$ python3 -q
>>> import numpy as np
>>> np.set_printoptions(suppress=True, linewidth=200)
>>> basis = 20 * np.array([[2.6, -0.5, -0.2, -0.1],
...     [0.9, -0.3, -0.4, 1.0],
...     [-0.4, 2.0, 0.4, -0.3]])
>>> rng = np.random.default_rng(417564)
>>> z = rng.integers(0, 3, 19)
>>> A = basis[z] + rng.normal(size=(19, 4))
>>> A.round(3)
array([[51.493, -9.632, -3.788, -1.092],
       [53.209, -9.854, -4.038, -2.954],
       [-8.248, 40.45 ,  7.399, -6.727],
       [15.993, -5.85 , -7.513, 20.172],
       [-9.63 , 40.17 ,  6.015, -5.787],
       [-7.673, 39.562,  7.106, -5.221],
       [17.634, -5.83 , -8.563, 20.577],
       [16.66 , -4.524, -6.255, 21.857],
       [-6.106, 38.866,  8.253, -4.153],
       [-8.647, 39.871,  8.798, -4.832],
       [-8.455, 40.498,  7.918, -6.472],
       [-6.873, 39.584,  9.305, -5.952],
       [17.024, -8.321, -6.857, 20.277],
       [19.653, -5.207, -7.431, 20.266],
       [-8.786, 39.389,  9.701, -7.625],
       [-7.532, 40.049,  9.33 , -4.964],
       [-6.858, 40.532,  7.833, -7.237],
       [51.445, -9.946, -3.33 , -1.337],
       [-8.371, 38.695,  6.348, -6.742]])
>>> Ac = (A - A.mean(axis=0)) / A.std(axis=0)
>>> np.argwhere(np.abs(Ac) > 2)
array([[1, 0]])
>>> c = np.linalg.lstsq(np.delete(Ac, 3, axis=1), Ac[:, 3])[0]
>>> c.round(3)
array([-1.377, -1.883, -0.096])
>>> Ac = A - A.mean(axis=0)
>>> Uu, sig, Vh = np.linalg.svd(Ac, full_matrices=False)
>>> (np.sign(Uu[:, 0]) == np.sign(Uu[0, 0])).astype(int)
array([1, 1, 0, 1, 0, 0, 1, 1, 0, 0, 0, 0, 1, 1, 0, 0, 0, 1, 0])
>>> np.abs(Uu[:, 0]).argmax()
np.int64(1)
>>> np.round(Vh[0] * np.sign(Vh[0, np.abs(Vh[0]).argmax()]), 3)
array([-0.632,  0.711,  0.202, -0.232])
>>> np.round(Ac.mean(axis=0), 3) + 0
array([0., 0., 0., 0.])
>>> np.linalg.matrix_rank(Ac)
np.int64(4)
>>> np.round(sig ** 2 / (sig ** 2).sum(), 3)
array([0.881, 0.118, 0.001, 0.001])
>>> dist = np.linalg.norm(A[:, None] - A[None], axis=-1)
>>> dist.shape
(19, 19)
>>> np.unravel_index(dist.round(6).argmax(), dist.shape)
(np.int64(1), np.int64(4))
>>> dist[:5, :5].round(3)
array([[ 0.   ,  2.554, 78.957, 41.72 , 79.59 ],
       [ 2.554,  0.   , 80.328, 44.135, 80.996],
       [78.957, 80.328,  0.   , 60.64 ,  2.188],
       [41.72 , 44.135, 60.64 ,  0.   , 60.26 ],
       [79.59 , 80.996,  2.188, 60.26 ,  0.   ]])
>>> dist.mean(axis=1).argmax()
np.int64(1)
>>> np.linalg.matrix_rank(dist ** 2)
np.int64(6)
>>> m1 = np.load("a.npy")
>>> m1
array([[-4,  2,  3],
       [-1,  0,  0],
       [ 0,  0,  0],
       [-1,  0,  2],
       [-1,  0,  2],
       [ 0,  0,  0],
       [-2,  0,  2],
       [ 0,  0,  0],
       [-2,  2,  1],
       [ 0,  0,  0],
       [-2,  2,  1],
       [-1,  0,  0],
       [ 0,  0,  0],
       [-1,  0,  0]])
>>> proj = m1 @ np.linalg.solve(m1.T @ m1, m1.T)
>>> np.round(np.diag(proj), 3)
array([0.488, 0.256, 0.   , 0.326, 0.326, 0.   , 0.349, 0.   , 0.372, 0.   , 0.372, 0.256, 0.   , 0.256])
>>> np.trace(proj)
np.float64(3.0)
>>> Ac = (m1 - m1.mean(axis=0)) / m1.std(axis=0)
>>> np.round(Ac.std(axis=0), 3)
array([1., 1., 1.])
>>> np.argwhere(np.abs(Ac) > 2)
array([[0, 0],
       [0, 2]])
>>> c = np.linalg.lstsq(np.delete(Ac, 0, axis=1), Ac[:, 0])[0]
>>> round(1 - np.var(Ac[:, 0] - np.delete(Ac, 0, axis=1) @ c), 3)
np.float64(0.817)
>>> np.abs(c).argmax()
np.int64(1)
>>> Ac = m1 - m1.mean(axis=0)
>>> Uu, sig, Vh = np.linalg.svd(Ac, full_matrices=False)
>>> np.round(Vh[0] * np.sign(Vh[0, np.abs(Vh[0]).argmax()]), 3)
array([ 0.698, -0.417, -0.582])
>>> np.round(np.abs(Vh[-1]), 3)
array([0.701, 0.562, 0.439])
>>> sig.round(3)
array([5.729, 2.507, 1.27 ])
>>> np.abs(Vh[0]).argmax()
np.int64(0)
>>> Uu, sig, Vh = np.linalg.svd(m1, full_matrices=False)
>>> np.round(Uu.T @ m1 @ Vh.T, 3) + 0
array([[7.737, 0.   , 0.   ],
       [0.   , 2.516, 0.   ],
       [0.   , 0.   , 1.348]])
>>> (sig > 1e-8).sum()
np.int64(3)
>>> np.round(sig / sig[0], 3)
array([1.   , 0.325, 0.174])
>>> out = np.c_[m1[:, :1] @ np.array([[-1]]), np.array([-4, 3, -5, -1, -2, 3, 4, 4, 0, -3, -5, -5, 1, 3])]
>>> out
array([[ 4, -4],
       [ 1,  3],
       [ 0, -5],
       [ 1, -1],
       [ 1, -2],
       [ 0,  3],
       [ 2,  4],
       [ 0,  4],
       [ 2,  0],
       [ 0, -3],
       [ 2, -5],
       [ 1, -5],
       [ 0,  1],
       [ 1,  3]])
>>> np.linalg.matrix_rank(out)
np.int64(2)
>>> np.linalg.matrix_rank(np.c_[m1, out])
np.int64(4)
>>> np.round(np.linalg.norm(out - m1 @ np.linalg.lstsq(m1, out)[0], axis=0), 3) + 0
array([ 0.   , 11.572])
>>> np.round(np.linalg.lstsq(m1, out[:, 0])[0], 3) + 0
array([-1.,  0.,  0.])
>>> X = (rng.random((5, 5)) < 0.3) + np.eye(5)
>>> X /= X.sum(axis=1, keepdims=True)
>>> X.round(3)
array([[0.25 , 0.   , 0.25 , 0.25 , 0.25 ],
       [0.   , 1.   , 0.   , 0.   , 0.   ],
       [0.333, 0.333, 0.333, 0.   , 0.   ],
       [0.   , 0.   , 0.   , 1.   , 0.   ],
       [0.   , 0.   , 0.   , 0.   , 1.   ]])
>>> Uu, sig, Vh = np.linalg.svd(X)
>>> evecs = Vh[:(sig > 1e-8).sum()]
>>> x0 = X[1] + 5 * X[3] + rng.integers(2) * np.eye(5)[1]
>>> x0
array([0., 1., 0., 5., 0.])
>>> np.round(np.diag(evecs.T @ evecs), 3)
array([0.5, 1. , 0.5, 1. , 1. ])
>>> np.allclose(evecs.T @ evecs @ x0, x0)
True
>>> round(np.linalg.norm(x0 - evecs.T @ evecs @ x0), 3)
np.float64(0.0)
>>> rk = np.linalg.matrix_rank(X)
>>> rk
np.int64(4)
>>> null = np.linalg.svd(X)[2][rk:].T
>>> np.round(X @ null, 3) + 0
array([[0.],
       [0.],
       [0.],
       [0.],
       [0.]])
>>> np.round(null @ null.T, 3) + 0
array([[ 0.5,  0. , -0.5,  0. ,  0. ],
       [ 0. ,  0. ,  0. ,  0. ,  0. ],
       [-0.5,  0. ,  0.5,  0. ,  0. ],
       [ 0. ,  0. ,  0. ,  0. ,  0. ],
       [ 0. ,  0. ,  0. ,  0. ,  0. ]])
>>> null.shape
(5, 1)
>>> np.allclose(X[:-1].T @ np.linalg.lstsq(X[:-1].T, X[-1])[0], X[-1])
True
>>> np.linalg.lstsq(X[:-1].T, X[-1])[2]
np.int32(4)
>>> np.unique(X.round(6), axis=0).shape
(5, 5)
>>> J = np.loadtxt("out9.csv", delimiter=",")
>>> J.round(3)
array([[ 0.599, -0.192, -0.45 ,  0.014,  0.011],
       [-0.192,  0.828, -0.189, -0.257,  0.063],
       [-0.45 , -0.189,  0.485,  0.106, -0.007],
       [ 0.014, -0.257,  0.106,  0.131,  0.19 ],
       [ 0.011,  0.063, -0.007,  0.19 ,  0.958]])
>>> proj = np.triu(np.array([[-2, -2, 2, -1, 3],
...     [-3, 0, -2, -2, 3],
...     [2, 0, -1, -1, 1],
...     [-1, -3, 3, 2, -2],
...     [-3, -3, -3, 1, -3]]), 1) + np.eye(5)
>>> out = proj @ J @ np.linalg.inv(proj)
>>> np.round(np.linalg.det(out), 3)
np.float64(-0.0)
>>> round(float(np.trace(out)), 3), np.trace(J)
(3.0, np.float64(3.0))
>>> np.argsort(-np.linalg.norm(J, axis=0).round(6), kind="stable")[:3]
array([4, 1, 0])
>>> np.linalg.matrix_rank(J, rtol=0.1)
np.int64(3)
>>> np.linalg.cond(J) > 100
np.True_
>>> np.round(np.linalg.norm(J, 2) / np.linalg.norm(J), 3)
np.float64(0.577)
>>> Uu, sig, Vh = np.linalg.svd(J)
>>> np.argmax(sig[:-1] / (sig[1:] + 1e-6)) + 1
np.int64(3)
>>> sig.round(3) + 0
array([1., 1., 1., 0., 0.])
>>> out = Uu[:, :3] @ np.diag(sig[:3]) @ Vh[:3]
>>> round(float(np.linalg.norm(J - out) / np.linalg.norm(J)), 3)
0.0
>>> out.round(3)
array([[ 0.599, -0.192, -0.45 ,  0.014,  0.011],
       [-0.192,  0.828, -0.189, -0.257,  0.063],
       [-0.45 , -0.189,  0.485,  0.106, -0.007],
       [ 0.014, -0.257,  0.106,  0.131,  0.19 ],
       [ 0.011,  0.063, -0.007,  0.19 ,  0.958]])
>>> np.round(np.abs(J - out).max(), 3)
np.float64(0.0)
>>> arr = np.load("dump.npy")
>>> arr.round(3)
array([[ 0.01 , -0.99 ,  0.141],
       [-0.99 ,  0.01 ,  0.141],
       [ 0.141,  0.141,  0.98 ]])
>>> evals, evecs = np.linalg.eigh(arr)
>>> np.round(np.linalg.eigvalsh(arr @ arr), 3)
array([1., 1., 1.])
>>> round(evals.sum(), 3), round(float(np.trace(arr)), 3)
(np.float64(1.0), 1.0)
>>> np.round(evecs.T @ arr @ evecs, 3) + 0
array([[-1.,  0.,  0.],
       [ 0.,  1.,  0.],
       [ 0.,  0.,  1.]])
>>> data = np.loadtxt("mat.csv", delimiter=",")
>>> data
array([[0., 1., 0., 0., 1.],
       [1., 0., 0., 0., 1.],
       [0., 0., 0., 1., 0.],
       [0., 0., 1., 0., 0.],
       [1., 1., 0., 0., 0.]])
>>> evals, evecs = np.linalg.eigh(data)
>>> x0 = np.array([3, 2, 3, 5, 1])
>>> np.round(evecs * np.abs(evals) @ evecs.T, 3) + 0
array([[1.333, 0.333, 0.   , 0.   , 0.333],
       [0.333, 1.333, 0.   , 0.   , 0.333],
       [0.   , 0.   , 1.   , 0.   , 0.   ],
       [0.   , 0.   , 0.   , 1.   , 0.   ],
       [0.333, 0.333, 0.   , 0.   , 1.333]])
>>> np.round(x0 @ data @ x0 / (x0 @ x0), 3), round(evals[0], 3), np.round(evals[-1], 3)
(np.float64(1.083), np.float64(-1.0), np.float64(2.0))
>>> (np.sign(evecs[:, -1].round(6)) == np.sign(evecs[0, -1].round(6))).astype(int)
array([1, 1, 0, 0, 1])
>>> np.abs(data).sum(axis=1).max(), round(np.abs(evals).max(), 3)
(np.float64(2.0), np.float64(2.0))
>>> round(float(np.linalg.det(data[::-1])), 3)
-2.0
>>> round(float(np.linalg.eigvals(data).sum().real), 3)
-0.0
>>> data @ data
array([[2., 1., 0., 0., 1.],
       [1., 2., 0., 0., 1.],
       [0., 0., 1., 0., 0.],
       [0., 0., 0., 1., 0.],
       [1., 1., 0., 0., 2.]])
>>> (data != 0).astype(int)
array([[0, 1, 0, 0, 1],
       [1, 0, 0, 0, 1],
       [0, 0, 0, 1, 0],
       [0, 0, 1, 0, 0],
       [1, 1, 0, 0, 0]])
>>> round(float(np.linalg.det(data)), 3)
-2.0
>>> (np.linalg.matrix_power((data != 0) + (data.T != 0) + np.eye(5), 5) > 0).astype(int)
array([[1, 1, 0, 0, 1],
       [1, 1, 0, 0, 1],
       [0, 0, 1, 1, 0],
       [0, 0, 1, 1, 0],
       [1, 1, 0, 0, 1]])
>>> Q, evecs = np.linalg.qr(data[:, :1])[0], np.linalg.qr(data[:, 1:])[0]
>>> sig = np.linalg.svd(Q.T @ evecs, compute_uv=False)
>>> round(float(np.linalg.norm(Q @ Q.T - evecs @ evecs.T, 2)), 3)
1.0
>>> (sig > 0.9).sum()
np.int64(0)
>>> sig.round(3)
array([0.577])
>>> W0 = np.array([[0.2, 1.0, -1.8], [-0.9, 0.2, 0.9], [0.3, 1.5, 0.2]])
>>> W0[0] = W0[1] + 0.1 * rng.normal(size=3)
>>> W0.round(3)
array([[-0.643,  0.194,  1.127],
       [-0.9  ,  0.2  ,  0.9  ],
       [ 0.3  ,  1.5  ,  0.2  ]])
>>> np.round(np.linalg.svd(W0, compute_uv=False), 3)
array([1.859, 1.5  , 0.237])
>>> np.round(np.linalg.norm(W0), 3)
np.float64(2.4)
>>> np.unravel_index(np.abs(W0).argmax(), W0.shape)
(np.int64(2), np.int64(1))
>>> np.linalg.matrix_rank(W0)
np.int64(3)
>>> np.count_nonzero(W0)
np.int64(9)
>>> np.abs(W0).max()
np.float64(1.5)
>>> out = np.linalg.inv(W0)
>>> round(float(np.linalg.cond(W0)), 3)
7.85
>>> np.allclose(out, W0.T)
False
>>> np.round(W0 @ out, 3) + 0
array([[1., 0., 0.],
       [0., 1., 0.],
       [0., 0., 1.]])
>>> np.round(np.linalg.det(W0) * np.linalg.det(out), 3)
np.float64(1.0)
>>> (np.abs(out) > 1e-9).astype(int)
array([[1, 1, 1],
       [1, 1, 1],
       [1, 1, 1]])
>>> proj = np.triu(np.array([[-6, 6, 4], [1, 5, -9], [-5, 3, -4]]), 1) + np.eye(3)
>>> out = proj @ W0 @ np.linalg.inv(proj)
>>> np.round(np.poly(out), 3)
array([ 1.   ,  0.243, -1.731,  0.66 ])
>>> z = rng.permutation(3)
>>> z
array([0, 1, 2])
>>> out = W0[z][:, z]
>>> np.allclose(out, W0)
True
>>> np.round(np.sort(np.abs(np.linalg.eigvals(out))), 3)
array([0.475, 0.873, 1.591])
>>> feats = np.load("m.npy")
>>> feats
array([[ 14,   9,   0],
       [  9,  27, -15],
       [  0, -15,  37]])
>>> Q, R = np.linalg.qr(feats)
>>> np.round(Q @ R, 3) + 0
array([[ 14.,   9.,   0.],
       [  9.,  27., -15.],
       [  0., -15.,  37.]])
>>> np.round(Q.T @ Q, 3) + 0
array([[1., 0., 0.],
       [0., 1., 0.],
       [0., 0., 1.]])
>>> R.round(3)
array([[-16.643, -22.171,   8.111],
       [  0.   , -23.312,  33.466],
       [  0.   ,   0.   ,  20.204]])
>>> np.trace(Q @ Q.T)
np.float64(3.0)
>>> Q.round(3)
array([[-0.841,  0.414, -0.348],
       [-0.541, -0.644,  0.541],
       [-0.   ,  0.643,  0.765]])
>>> np.round(abs(R[0, 0]), 3), np.round(np.linalg.norm(feats[:, 0]), 3)
(np.float64(16.643), np.float64(16.643))
>>> f = np.array([-1, -6, 5])
>>> np.cross(feats[0, :3], feats[1, :3])
array([-135,  210,  297])
>>> np.polyval(f, feats[0])
array([-275, -130,    5])
>>> proj = np.triu(np.array([[0, 1, -2], [-1, -2, 1], [1, -2, 0]]), 1) + np.eye(3)
>>> out = proj @ feats @ np.linalg.inv(proj)
>>> out
array([[ 23.,  43., -86.],
       [  9.,   3.,  37.],
       [  0., -15.,  52.]])
>>> proj @ feats - feats @ proj
array([[  9.,  43., -70.],
       [  0., -24.,  28.],
       [  0.,   0.,  15.]])
>>> out = np.linalg.inv(feats)
>>> round(float(np.linalg.det(feats) * np.linalg.det(out)), 3)
1.0
>>> out.round(3)
array([[ 0.099, -0.042, -0.017],
       [-0.042,  0.066,  0.027],
       [-0.017,  0.027,  0.038]])
>>> np.round(feats @ out, 3) + 0
array([[1., 0., 0.],
       [0., 1., 0.],
       [0., 0., 1.]])
>>> np.round(np.linalg.det(feats) * out, 3)
array([[ 774., -333., -135.],
       [-333.,  518.,  210.],
       [-135.,  210.,  297.]])
>>> evals, evecs = np.linalg.eigh(feats)
>>> x0 = np.array([-2, -1, 2])
>>> round(x0 @ feats @ x0 / (x0 @ x0), 3), round(evals[0], 3), np.round(evals[-1], 3)
(np.float64(36.333), np.float64(7.311), np.float64(48.65))
>>> (np.sign(evecs[:, -1].round(6)) == np.sign(evecs[0, -1].round(6))).astype(int)
array([1, 1, 0])
>>> np.round(np.linalg.eigvalsh(feats[1:, 1:]), 3)
array([16.189, 47.811])
>>> x0 @ feats @ x0
np.int64(327)
>>> np.round(evecs * np.maximum(evals, 0) @ evecs.T, 3) + 0
array([[ 14.,   9.,   0.],
       [  9.,  27., -15.],
       [  0., -15.,  37.]])
>>> np.abs(feats).sum(axis=1).max(), round(float(np.abs(evals).max()), 3)
(np.int64(52), 48.65)
>>> np.round(evecs * np.sqrt(evals) @ evecs.T, 3)
array([[ 3.575,  1.091,  0.162],
       [ 1.091,  4.882, -1.405],
       [ 0.162, -1.405,  5.916]])
